$ python -q
>>> import numpy as np
>>> from numpy import linalg as LA
>>> np.set_printoptions(precision=2, suppress=True, linewidth=160)
>>> def tidy(a):
...     return np.round(a, 2) + 0
... 
>>> E = np.loadtxt("case12.csv", delimiter=",")
>>> tidy(E)
array([[ 0.34, -0.13,  0.13,  0.92],
       [-0.13,  0.97,  0.03,  0.18],
       [ 0.13,  0.03,  0.97, -0.18],
       [ 0.92,  0.18, -0.18, -0.29]])
>>> x = np.array([-2, 0, 3, -2])
>>> tidy(LA.inv(E))
array([[ 0.34, -0.13,  0.13,  0.92],
       [-0.13,  0.97,  0.03,  0.18],
       [ 0.13,  0.03,  0.97, -0.18],
       [ 0.92,  0.18, -0.18, -0.29]])
>>> tidy(E.T @ (E @ x))
array([-2.,  0.,  3., -2.])
>>> x = np.array([1, 0, 1, 5])
>>> tidy(np.einsum("ij,j->i", E, x))
array([ 5.08,  0.82,  0.18, -0.71])
>>> tidy(E @ x)
array([ 5.08,  0.82,  0.18, -0.71])
>>> tidy(E @ np.eye(4)[1])
array([-0.13,  0.97,  0.03,  0.18])
>>> tidy((E * x).sum(axis=1))
array([ 5.08,  0.82,  0.18, -0.71])
>>> tidy(E @ np.ones(4))
array([1.26, 1.05, 0.95, 0.63])
>>> proj = np.triu(np.array([[2, 0, 1, 1], [2, 2, 3, 1], [1, 0, 2, 0], [0, 3, 2, 2]]), 1) + np.eye(4)
>>> other = proj @ E @ LA.inv(proj)
>>> tidy(np.trace(other)), np.trace(E)
(np.float64(2.0), np.float64(2.0))
>>> tidy(np.poly(other))
array([ 1., -2.,  0.,  2., -1.])
>>> tidy(proj @ E - E @ proj)
array([[ 1.05,  0.21,  0.84, -0.68],
       [ 1.32,  0.26, -0.05, -1.68],
       [ 0.  ,  0.  , -0.21, -0.16],
       [ 0.  ,  0.  , -1.47, -1.11]])
>>> tidy(LA.det(other))
np.float64(-1.0)
>>> tidy(E.T @ E)
array([[1., 0., 0., 0.],
       [0., 1., 0., 0.],
       [0., 0., 1., 0.],
       [0., 0., 0., 1.]])
>>> tidy(E @ E.T)
array([[1., 0., 0., 0.],
       [0., 1., 0., 0.],
       [0., 0., 1., 0.],
       [0., 0., 0., 1.]])
>>> tidy(LA.norm(E, axis=0))
array([1., 1., 1., 1.])
>>> arr = np.load("arr.npy")
>>> arr
array([[ 4,  4, -9, -6, -6,  2, -4],
       [ 1, -5,  2, -8,  1,  7, -3],
       [ 9, -2, -2, -4,  9,  7,  7],
       [-6,  1,  7, -8, -1,  9,  2],
       [-9,  2,  4, -3,  5,  4, -2],
       [ 4, -4, -7, -9, -1, -6,  8],
       [-8,  8,  8,  4,  3, -5,  6],
       [ 9, -3,  3,  0, -2,  1,  3],
       [ 5, -2,  2, -4, -7, -2, -7],
       [-1,  4,  4,  8,  8, -4,  9],
       [ 1, -6,  2,  3,  9,  5,  2]])
>>> other = arr[0, 0] * arr[1:] - np.outer(arr[1:, 0], arr[0])
>>> other
array([[  0, -24,  17, -26,  10,  26,  -8],
       [  0, -44,  73,  38,  90,  10,  64],
       [  0,  28, -26, -68, -40,  48, -16],
       [  0,  44, -65, -66, -34,  34, -44],
       [  0, -32,   8, -12,  20, -32,  48],
       [  0,  64, -40, -32, -36,  -4,  -8],
       [  0, -48,  93,  54,  46, -14,  48],
       [  0, -28,  53,  14,   2, -18,  -8],
       [  0,  20,   7,  26,  26, -14,  32],
       [  0, -28,  17,  18,  42,  18,  12]])
>>> LA.matrix_rank(other), LA.matrix_rank(arr)
(np.int64(6), np.int64(7))
>>> np.flatnonzero(~other.round(6).any(axis=1))
array([], dtype=int64)
>>> r0 = np.array([0, 2, 3])
>>> np.cross(arr[5, :3], arr[8, :3])
array([-22, -43,  12])
>>> np.array([np.convolve(row, r0, "same") for row in arr])
array([[  8,  20,  -6, -39, -30, -14,  -2],
       [  2,  -7, -11, -10, -22,  17,  15],
       [ 18,  23, -10, -14,   6,  41,  35],
       [-12, -16,  17,   5, -26,  15,  31],
       [-18, -23,  14,   6,   1,  23,   8],
       [  8,   4, -26, -39, -29, -15,  -2],
       [-16,  -8,  40,  32,  18,  -1,  -3],
       [ 18,  21,  -3,   9,  -4,  -4,   9],
       [ 10,  11,  -2,  -2, -26, -25, -20],
       [ -2,   5,  20,  28,  40,  16,   6],
       [  2,  -9, -14,  12,  27,  37,  19]])
>>> M = np.load("x.npy")
>>> M
array([[ 1,  1,  0,  2, -2,  0,  0,  2],
       [-1,  0, -2, -1,  1, -2,  2,  0],
       [-1, -2,  0, -1, -2,  1, -2, -1],
       [-2, -1,  2,  2, -2,  1,  1, -1],
       [-1, -1,  0, -2, -2, -2,  0,  0],
       [-1, -1, -1, -2,  0, -1,  2,  1],
       [ 0,  0, -1,  1,  0,  0, -2, -2],
       [ 1, -2,  2, -1,  2,  2,  2,  2]])
>>> LA.cond(M) > 100
np.True_
>>> tidy(np.abs(LA.svd(M)[2][-1]))
array([0.57, 0.08, 0.12, 0.19, 0.35, 0.22, 0.45, 0.49])
>>> np.argsort(-LA.norm(M, axis=0).round(6), kind="stable")[:3]
array([4, 6, 3])
>>> [round(float(x), 2) for x in LA.svd(M, compute_uv=False)[:3]]
[6.32, 5.68, 5.05]
>>> Uu, sig, Vh = LA.svd(M)
>>> tidy(sig)
array([6.32, 5.68, 5.05, 4.09, 3.24, 1.57, 0.79, 0.06])
>>> np.argmax(sig[:-1] / (sig[1:] + 1e-6)) + 1
np.int64(7)
>>> other = Uu[:, :7] @ np.diag(sig[:7]) @ Vh[:7]
>>> tidy(LA.norm(M - other) / LA.norm(M))
np.float64(0.0)
>>> tidy(other)
array([[ 1.  ,  1.  ,  0.  ,  2.  , -2.  ,  0.  ,  0.  ,  2.  ],
       [-0.98,  0.  , -2.  , -1.01,  0.99, -1.99,  2.01, -0.01],
       [-0.99, -2.  ,  0.  , -1.  , -2.01,  1.  , -1.99, -1.01],
       [-2.  , -1.  ,  2.  ,  2.  , -2.  ,  1.  ,  1.  , -1.  ],
       [-1.  , -1.  ,  0.  , -2.  , -2.  , -2.  ,  0.  ,  0.  ],
       [-1.02, -1.  , -1.  , -1.99,  0.01, -1.01,  1.98,  1.02],
       [-0.01,  0.  , -1.  ,  1.  ,  0.01,  0.  , -2.01, -1.99],
       [ 1.  , -2.  ,  2.  , -1.  ,  2.  ,  2.  ,  2.  ,  2.  ]])
>>> tidy(LA.norm(M - other, 2)), tidy(sig[7])
(np.float64(0.06), np.float64(0.06))
>>> LA.matrix_rank(other)
np.int64(7)
>>> LA.matrix_rank(M, rtol=0.05)
np.int64(7)
>>> X = np.load("out12.npy")
>>> X
array([[-6.97,  6.44,  6.14, -2.65, -5.96,  3.36, -2.02, -7.13],
       [ 6.93, -6.45, -6.06,  2.58,  6.03, -3.47,  1.88,  7.04],
       [-2.64,  2.49,  2.44, -0.96, -2.45,  1.37, -1.05, -2.9 ],
       [-2.78,  2.53,  2.39, -0.87, -2.4 ,  1.39, -0.66, -2.8 ],
       [ 1.41, -1.41, -1.24,  0.42,  1.18, -0.87,  0.58,  1.37],
       [ 4.05, -3.95, -3.65,  1.58,  3.76, -2.34,  1.22,  4.01],
       [-4.29,  4.04,  3.5 , -1.52, -3.5 ,  2.  , -1.25, -4.27],
       [ 7.09, -6.62, -5.92,  2.43,  5.99, -3.54,  1.82,  6.89],
       [-1.37,  1.3 ,  1.31, -0.48, -0.99,  0.58, -0.29, -1.37],
       [-6.93,  6.44,  5.92, -2.59, -6.06,  3.48, -2.07, -7.03],
       [ 2.85, -2.69, -2.26,  0.97,  2.47, -1.29,  0.66,  2.81],
       [ 1.49, -1.42, -1.11,  0.39,  1.25, -0.84,  0.45,  1.48],
       [-7.03,  6.51,  6.03, -2.35, -6.1 ,  3.3 , -1.99, -6.95],
       [ 4.27, -3.85, -3.62,  1.35,  3.66, -2.06,  1.23,  4.17]])
>>> LA.matrix_rank(X, rtol=0.1)
np.int64(1)
>>> tidy(np.abs(LA.svd(X)[2][-1]))
array([0.71, 0.55, 0.05, 0.24, 0.08, 0.14, 0.17, 0.28])
>>> np.argsort(-LA.norm(X, axis=0).round(6), kind="stable")[:3]
array([7, 0, 1])
>>> rng = np.random.default_rng(13)
>>> other = X + rng.integers(-2, 3, (14, 1)) @ rng.integers(-2, 3, (1, 8))
>>> tidy(other)
array([[ -4.97,   2.44,  10.14,   1.35,  -9.96,   7.36,   1.98,  -9.13],
       [  8.93, -10.45,  -2.06,   6.58,   2.03,   0.53,   5.88,   5.04],
       [ -0.64,  -1.51,   6.44,   3.04,  -6.45,   5.37,   2.95,  -4.9 ],
       [ -0.78,  -1.47,   6.39,   3.13,  -6.4 ,   5.39,   3.34,  -4.8 ],
       [ -0.59,   2.59,  -5.24,  -3.58,   5.18,  -4.87,  -3.42,   3.37],
       [  6.05,  -7.95,   0.35,   5.58,  -0.24,   1.66,   5.22,   2.01],
       [ -2.29,   0.04,   7.5 ,   2.48,  -7.5 ,   6.  ,   2.75,  -6.27],
       [  6.09,  -4.62,  -7.92,   0.43,   7.99,  -5.54,  -0.18,   7.89],
       [ -3.37,   5.3 ,  -2.69,  -4.48,   3.01,  -3.42,  -4.29,   0.63],
       [ -8.93,  10.44,   1.92,  -6.59,  -2.06,  -0.52,  -6.07,  -5.03],
       [  3.85,  -4.69,  -0.26,   2.97,   0.47,   0.71,   2.66,   1.81],
       [  3.49,  -5.42,   2.89,   4.39,  -2.75,   3.16,   4.45,  -0.52],
       [ -6.03,   4.51,   8.03,  -0.35,  -8.1 ,   5.3 ,   0.01,  -7.95],
       [  5.27,  -5.85,  -1.62,   3.35,   1.66,  -0.06,   3.23,   3.17]])
>>> np.abs(other - X).sum(axis=1)
array([28., 28., 28., 28., 28., 28., 28., 14., 28., 28., 14., 28., 14., 14.])
>>> tidy(other - X)
array([[ 2., -4.,  4.,  4., -4.,  4.,  4., -2.],
       [ 2., -4.,  4.,  4., -4.,  4.,  4., -2.],
       [ 2., -4.,  4.,  4., -4.,  4.,  4., -2.],
       [ 2., -4.,  4.,  4., -4.,  4.,  4., -2.],
       [-2.,  4., -4., -4.,  4., -4., -4.,  2.],
       [ 2., -4.,  4.,  4., -4.,  4.,  4., -2.],
       [ 2., -4.,  4.,  4., -4.,  4.,  4., -2.],
       [-1.,  2., -2., -2.,  2., -2., -2.,  1.],
       [-2.,  4., -4., -4.,  4., -4., -4.,  2.],
       [-2.,  4., -4., -4.,  4., -4., -4.,  2.],
       [ 1., -2.,  2.,  2., -2.,  2.,  2., -1.],
       [ 2., -4.,  4.,  4., -4.,  4.,  4., -2.],
       [ 1., -2.,  2.,  2., -2.,  2.,  2., -1.],
       [ 1., -2.,  2.,  2., -2.,  2.,  2., -1.]])
>>> LA.matrix_rank(other - X, tol=1e-8)
np.int64(1)
>>> blk = np.stack([other, 2 * other, other[::-1]])
>>> LA.matrix_rank(blk.reshape(3, -1))
np.int64(2)
>>> tidy(np.einsum("bij,cij->bc", blk, blk))
array([[ 2711.7 ,  5423.4 ,  -909.2 ],
       [ 5423.4 , 10846.81, -1818.41],
       [ -909.2 , -1818.41,  2711.7 ]])
>>> X.ravel(order="F")
array([-6.97,  6.93, -2.64, -2.78,  1.41,  4.05, -4.29,  7.09, -1.37, -6.93,  2.85,  1.49, -7.03,  4.27,  6.44, -6.45,  2.49,  2.53, -1.41, -3.95,  4.04,
       -6.62,  1.3 ,  6.44, -2.69, -1.42,  6.51, -3.85,  6.14, -6.06,  2.44,  2.39, -1.24, -3.65,  3.5 , -5.92,  1.31,  5.92, -2.26, -1.11,  6.03, -3.62,
       -2.65,  2.58, -0.96, -0.87,  0.42,  1.58, -1.52,  2.43, -0.48, -2.59,  0.97,  0.39, -2.35,  1.35, -5.96,  6.03, -2.45, -2.4 ,  1.18,  3.76, -3.5 ,
        5.99, -0.99, -6.06,  2.47,  1.25, -6.1 ,  3.66,  3.36, -3.47,  1.37,  1.39, -0.87, -2.34,  2.  , -3.54,  0.58,  3.48, -1.29, -0.84,  3.3 , -2.06,
       -2.02,  1.88, -1.05, -0.66,  0.58,  1.22, -1.25,  1.82, -0.29, -2.07,  0.66,  0.45, -1.99,  1.23, -7.13,  7.04, -2.9 , -2.8 ,  1.37,  4.01, -4.27,
        6.89, -1.37, -7.03,  2.81,  1.48, -6.95,  4.17])
>>> X.reshape(-1, 2)
array([[-6.97,  6.44],
       [ 6.14, -2.65],
       [-5.96,  3.36],
       [-2.02, -7.13],
       [ 6.93, -6.45],
       [-6.06,  2.58],
       [ 6.03, -3.47],
       [ 1.88,  7.04],
       [-2.64,  2.49],
       [ 2.44, -0.96],
       [-2.45,  1.37],
       [-1.05, -2.9 ],
       [-2.78,  2.53],
       [ 2.39, -0.87],
       [-2.4 ,  1.39],
       [-0.66, -2.8 ],
       [ 1.41, -1.41],
       [-1.24,  0.42],
       [ 1.18, -0.87],
       [ 0.58,  1.37],
       [ 4.05, -3.95],
       [-3.65,  1.58],
       [ 3.76, -2.34],
       [ 1.22,  4.01],
       [-4.29,  4.04],
       [ 3.5 , -1.52],
       [-3.5 ,  2.  ],
       [-1.25, -4.27],
       [ 7.09, -6.62],
       [-5.92,  2.43],
       [ 5.99, -3.54],
       [ 1.82,  6.89],
       [-1.37,  1.3 ],
       [ 1.31, -0.48],
       [-0.99,  0.58],
       [-0.29, -1.37],
       [-6.93,  6.44],
       [ 5.92, -2.59],
       [-6.06,  3.48],
       [-2.07, -7.03],
       [ 2.85, -2.69],
       [-2.26,  0.97],
       [ 2.47, -1.29],
       [ 0.66,  2.81],
       [ 1.49, -1.42],
       [-1.11,  0.39],
       [ 1.25, -0.84],
       [ 0.45,  1.48],
       [-7.03,  6.51],
       [ 6.03, -2.35],
       [-6.1 ,  3.3 ],
       [-1.99, -6.95],
       [ 4.27, -3.85],
       [-3.62,  1.35],
       [ 3.66, -2.06],
       [ 1.23,  4.17]])
>>> blk = X.reshape(14, 2, -1)
>>> np.swapaxes(blk, 1, 2)[3]
array([[-2.78, -2.4 ],
       [ 2.53,  1.39],
       [ 2.39, -0.66],
       [-0.87, -2.8 ]])
>>> np.einsum("ihd,jhd->hij", blk, blk).shape
(2, 14, 14)
>>> blk.shape
(14, 2, 4)
